% python3 -q
>>> import numpy as np
>>> np.set_printoptions(precision=2, suppress=True, linewidth=140)
>>> A = np.load("mat.npy")
>>> print(A)
[[ 1  2  3  0  3  0  3  2  3  1  2  0]
 [ 1  2  3  0  3  0  3  2  3  1  2  0]
 [ 1  2  3  0  3  0  3  2  3  1  2  0]
 [-2 -1  0 -3  0 -3  0 -1  0 -2 -1 -3]
 [ 5  6  7  4  7  4  7  6  7  5  6  4]
 [ 0  1  2 -1  2 -1  2  1  2  0  1 -1]
 [ 1  2  3  0  3  0  3  2  3  1  2  0]]
>>> th = np.radians(65)
>>> r_ = np.eye(12)
>>> r_[8, 8] = r_[4, 4] = np.cos(th)
>>> r_[8, 4], r_[4, 8] = -np.sin(th), np.sin(th)
>>> r_
array([[ 1.  ,  0.  ,  0.  ,  0.  ,  0.  ,  0.  ,  0.  ,  0.  ,  0.  ,  0.  ,  0.  ,  0.  ],
       [ 0.  ,  1.  ,  0.  ,  0.  ,  0.  ,  0.  ,  0.  ,  0.  ,  0.  ,  0.  ,  0.  ,  0.  ],
       [ 0.  ,  0.  ,  1.  ,  0.  ,  0.  ,  0.  ,  0.  ,  0.  ,  0.  ,  0.  ,  0.  ,  0.  ],
       [ 0.  ,  0.  ,  0.  ,  1.  ,  0.  ,  0.  ,  0.  ,  0.  ,  0.  ,  0.  ,  0.  ,  0.  ],
       [ 0.  ,  0.  ,  0.  ,  0.  ,  0.42,  0.  ,  0.  ,  0.  ,  0.91,  0.  ,  0.  ,  0.  ],
       [ 0.  ,  0.  ,  0.  ,  0.  ,  0.  ,  1.  ,  0.  ,  0.  ,  0.  ,  0.  ,  0.  ,  0.  ],
       [ 0.  ,  0.  ,  0.  ,  0.  ,  0.  ,  0.  ,  1.  ,  0.  ,  0.  ,  0.  ,  0.  ,  0.  ],
       [ 0.  ,  0.  ,  0.  ,  0.  ,  0.  ,  0.  ,  0.  ,  1.  ,  0.  ,  0.  ,  0.  ,  0.  ],
       [ 0.  ,  0.  ,  0.  ,  0.  , -0.91,  0.  ,  0.  ,  0.  ,  0.42,  0.  ,  0.  ,  0.  ],
       [ 0.  ,  0.  ,  0.  ,  0.  ,  0.  ,  0.  ,  0.  ,  0.  ,  0.  ,  1.  ,  0.  ,  0.  ],
       [ 0.  ,  0.  ,  0.  ,  0.  ,  0.  ,  0.  ,  0.  ,  0.  ,  0.  ,  0.  ,  1.  ,  0.  ],
       [ 0.  ,  0.  ,  0.  ,  0.  ,  0.  ,  0.  ,  0.  ,  0.  ,  0.  ,  0.  ,  0.  ,  1.  ]])
>>> other = A @ r_.T
>>> round(np.linalg.det(r_), 2), round(np.trace(r_), 2)
(np.float64(1.0), np.float64(10.85))
>>> np.abs(other - A).max(axis=0)
array([ 0.  ,  0.  ,  0.  ,  0.  ,  2.3 ,  0.  ,  0.  ,  0.  , 10.39,  0.  ,  0.  ,  0.  ])
>>> other
array([[ 1.  ,  2.  ,  3.  ,  0.  ,  3.99,  0.  ,  3.  ,  2.  , -1.45,  1.  ,  2.  ,  0.  ],
       [ 1.  ,  2.  ,  3.  ,  0.  ,  3.99,  0.  ,  3.  ,  2.  , -1.45,  1.  ,  2.  ,  0.  ],
       [ 1.  ,  2.  ,  3.  ,  0.  ,  3.99,  0.  ,  3.  ,  2.  , -1.45,  1.  ,  2.  ,  0.  ],
       [-2.  , -1.  ,  0.  , -3.  ,  0.  , -3.  ,  0.  , -1.  ,  0.  , -2.  , -1.  , -3.  ],
       [ 5.  ,  6.  ,  7.  ,  4.  ,  9.3 ,  4.  ,  7.  ,  6.  , -3.39,  5.  ,  6.  ,  4.  ],
       [ 0.  ,  1.  ,  2.  , -1.  ,  2.66, -1.  ,  2.  ,  1.  , -0.97,  0.  ,  1.  , -1.  ],
       [ 1.  ,  2.  ,  3.  ,  0.  ,  3.99,  0.  ,  3.  ,  2.  , -1.45,  1.  ,  2.  ,  0.  ]])
>>> print(np.allclose(A @ A.T, other @ other.T))
True
>>> np.round(np.linalg.svd(A, compute_uv=False), 2) + 0, np.round(np.linalg.svd(other, compute_uv=False), 2) + 0
(array([24.53,  7.78,  0.  ,  0.  ,  0.  ,  0.  ,  0.  ]), array([24.53,  7.78,  0.  ,  0.  ,  0.  ,  0.  ,  0.  ]))
>>> U, sigma, vt = np.linalg.svd(other)
>>> evecs = vt[:(sigma > 1e-8).sum()]
>>> rng = np.random.default_rng(283)
>>> x0 = other[3] + -2 * other[5] + rng.integers(2) * np.eye(12)[9]
>>> x0
array([-2.  , -3.  , -4.  , -1.  , -5.32, -1.  , -4.  , -3.  ,  1.93, -2.  , -3.  , -1.  ])
>>> np.allclose(evecs.T @ evecs @ x0, x0)
True
>>> r = np.linalg.matrix_rank(A)
>>> r
np.int64(2)
>>> null = np.linalg.svd(A)[2][r:].T
>>> null.shape
(12, 10)
>>> print([int(np.linalg.matrix_rank(A[:i])) for i in range(1, len(A) + 1)])
[1, 1, 1, 2, 2, 2, 2]
>>> np.allclose(A @ null, 0)
True
>>> np.linalg.matrix_rank(A.T @ A), np.linalg.matrix_rank(A @ A.T)
(np.int64(2), np.int64(2))
>>> [int(np.linalg.matrix_rank(np.delete(A, i, axis=0))) for i in range(7)]
[2, 2, 2, 2, 2, 2, 2]
>>> x0 = np.array([-1, -1, 1, -5, 0, -3, -3, 0, 1, -4, 1, -2])
>>> A @ np.ones(12)
array([ 20.,  20.,  20., -16.,  68.,   8.,  20.])
>>> A @ np.eye(12)[8]
array([3., 3., 3., 0., 7., 2., 3.])
>>> np.linalg.norm(A @ x0) <= np.linalg.norm(A, 2) * np.linalg.norm(x0) + 1e-9
np.True_
>>> round(float(np.linalg.norm(A[1] - A[2])), 2)
0.0
>>> round(np.linalg.norm(A) ** 2 / np.linalg.norm(A, 2) ** 2, 2)
np.float64(1.1)
>>> np.round(np.linalg.norm(A, "nuc"), 2)
np.float64(32.3)
>>> np.linalg.norm(A, axis=1).argmax()
np.int64(4)
>>> np.round(np.linalg.norm(A, 1), 2), round(float(np.linalg.norm(A, np.inf)), 2)
(np.float64(21.0), 68.0)
>>> np.round(np.linalg.norm(A, 2), 2)
np.float64(24.53)
>>> print(np.linalg.norm(A, axis=0))
[5.74 7.35 9.43 5.1  9.43 5.1  9.43 7.35 9.43 5.74 7.35 5.1 ]
>>> A[1] @ A[2]
np.int64(50)
>>> np.linalg.norm(A, axis=1)
array([ 7.07,  7.07,  7.07,  6.16, 20.05,  4.69,  7.07])
>>> arr = np.array([[-1.0, 0.2, -1.1, 1.8, -1.8, 1.3, 0.0, -0.4, 2.0, -1.1, -2.8],
...     [1.8, 0.1, -0.3, 0.2, 0.2, -0.2, 0.0, 0.6, 1.8, -0.3, -0.6],
...     [-0.5, -0.3, -0.2, -0.6, 0.3, 1.3, -2.2, 0.5, 1.9, -0.4, -2.5],
...     [-1.7, 0.0, 2.3, 1.6, 0.4, -0.3, 1.5, 1.2, -0.4, 1.4, 1.4]])
>>> arr[1] = arr[3] + 0.3 * rng.normal(size=11)
>>> arr
array([[-1.  ,  0.2 , -1.1 ,  1.8 , -1.8 ,  1.3 ,  0.  , -0.4 ,  2.  , -1.1 , -2.8 ],
       [-1.86,  0.25,  2.3 ,  1.6 ,  0.47, -0.22,  1.13,  1.39, -0.36,  1.41,  1.55],
       [-0.5 , -0.3 , -0.2 , -0.6 ,  0.3 ,  1.3 , -2.2 ,  0.5 ,  1.9 , -0.4 , -2.5 ],
       [-1.7 ,  0.  ,  2.3 ,  1.6 ,  0.4 , -0.3 ,  1.5 ,  1.2 , -0.4 ,  1.4 ,  1.4 ]])
>>> x0 = np.array([0, 1, 3, 2, 2, 2, 0, 2, 0, 1, 0])
>>> print(np.einsum("ij,j->i", arr, x0))
[-2.4  15.04  1.7  14.1 ]
>>> x0 @ arr
Traceback (most recent call last):
  File "<python-input-47>", line 1, in <module>
    x0 @ arr
    ~~~^~~~~
ValueError: matmul: Input operand 1 has a mismatch in its core dimension 0, with gufunc signature (n?,k),(k,m?)->(n?,m?) (size 4 is different from 11)
>>> (arr * x0).sum(axis=1)
array([-2.4 , 15.04,  1.7 , 14.1 ])
>>> E = np.load("block16.npy")
>>> E
array([[0.5 , 0.  , 0.25, 0.25, 0.  , 0.  , 0.  , 0.  , 0.  , 0.  ],
       [0.  , 0.2 , 0.  , 0.2 , 0.2 , 0.  , 0.2 , 0.  , 0.  , 0.2 ],
       [0.33, 0.  , 0.67, 0.  , 0.  , 0.  , 0.  , 0.  , 0.  , 0.  ],
       [0.  , 0.  , 0.  , 0.5 , 0.  , 0.  , 0.  , 0.5 , 0.  , 0.  ],
       [0.  , 0.33, 0.  , 0.  , 0.33, 0.  , 0.  , 0.  , 0.  , 0.33],
       [0.  , 0.  , 0.  , 0.5 , 0.  , 0.5 , 0.  , 0.  , 0.  , 0.  ],
       [0.33, 0.  , 0.  , 0.  , 0.  , 0.  , 0.33, 0.33, 0.  , 0.  ],
       [0.  , 0.33, 0.  , 0.  , 0.  , 0.33, 0.  , 0.33, 0.  , 0.  ],
       [0.  , 0.  , 0.14, 0.  , 0.14, 0.14, 0.14, 0.  , 0.29, 0.14],
       [0.12, 0.12, 0.  , 0.12, 0.12, 0.  , 0.  , 0.12, 0.12, 0.25]])
>>> E.sum(axis=1)
array([1., 1., 1., 1., 1., 1., 1., 1., 1., 1.])
>>> E @ np.ones(10)
array([1., 1., 1., 1., 1., 1., 1., 1., 1., 1.])
>>> np.sort(np.abs(np.linalg.eigvals(E)))[::-1]
array([1.  , 0.85, 0.67, 0.4 , 0.4 , 0.37, 0.3 , 0.22, 0.22, 0.09])
>>> np.linalg.matrix_power(E, 100)
array([[0.08, 0.12, 0.06, 0.24, 0.05, 0.14, 0.04, 0.21, 0.01, 0.05],
       [0.08, 0.12, 0.06, 0.24, 0.05, 0.14, 0.04, 0.21, 0.01, 0.05],
       [0.08, 0.12, 0.06, 0.24, 0.05, 0.14, 0.04, 0.21, 0.01, 0.05],
       [0.08, 0.12, 0.06, 0.24, 0.05, 0.14, 0.04, 0.21, 0.01, 0.05],
       [0.08, 0.12, 0.06, 0.24, 0.05, 0.14, 0.04, 0.21, 0.01, 0.05],
       [0.08, 0.12, 0.06, 0.24, 0.05, 0.14, 0.04, 0.21, 0.01, 0.05],
       [0.08, 0.12, 0.06, 0.24, 0.05, 0.14, 0.04, 0.21, 0.01, 0.05],
       [0.08, 0.12, 0.06, 0.24, 0.05, 0.14, 0.04, 0.21, 0.01, 0.05],
       [0.08, 0.12, 0.06, 0.24, 0.05, 0.14, 0.04, 0.21, 0.01, 0.05],
       [0.08, 0.12, 0.06, 0.24, 0.05, 0.14, 0.04, 0.21, 0.01, 0.05]])
>>> pr = np.eye(10)[7]
>>> for _ in range(4):
...     pr = pr @ E
...     print(pr.round(2))
... 
[0.   0.33 0.   0.   0.   0.33 0.   0.33 0.   0.  ]
[0.   0.18 0.   0.23 0.07 0.28 0.07 0.11 0.   0.07]
[0.03 0.1  0.   0.3  0.07 0.18 0.06 0.18 0.01 0.07]
[0.04 0.11 0.01 0.28 0.05 0.15 0.04 0.24 0.01 0.06]
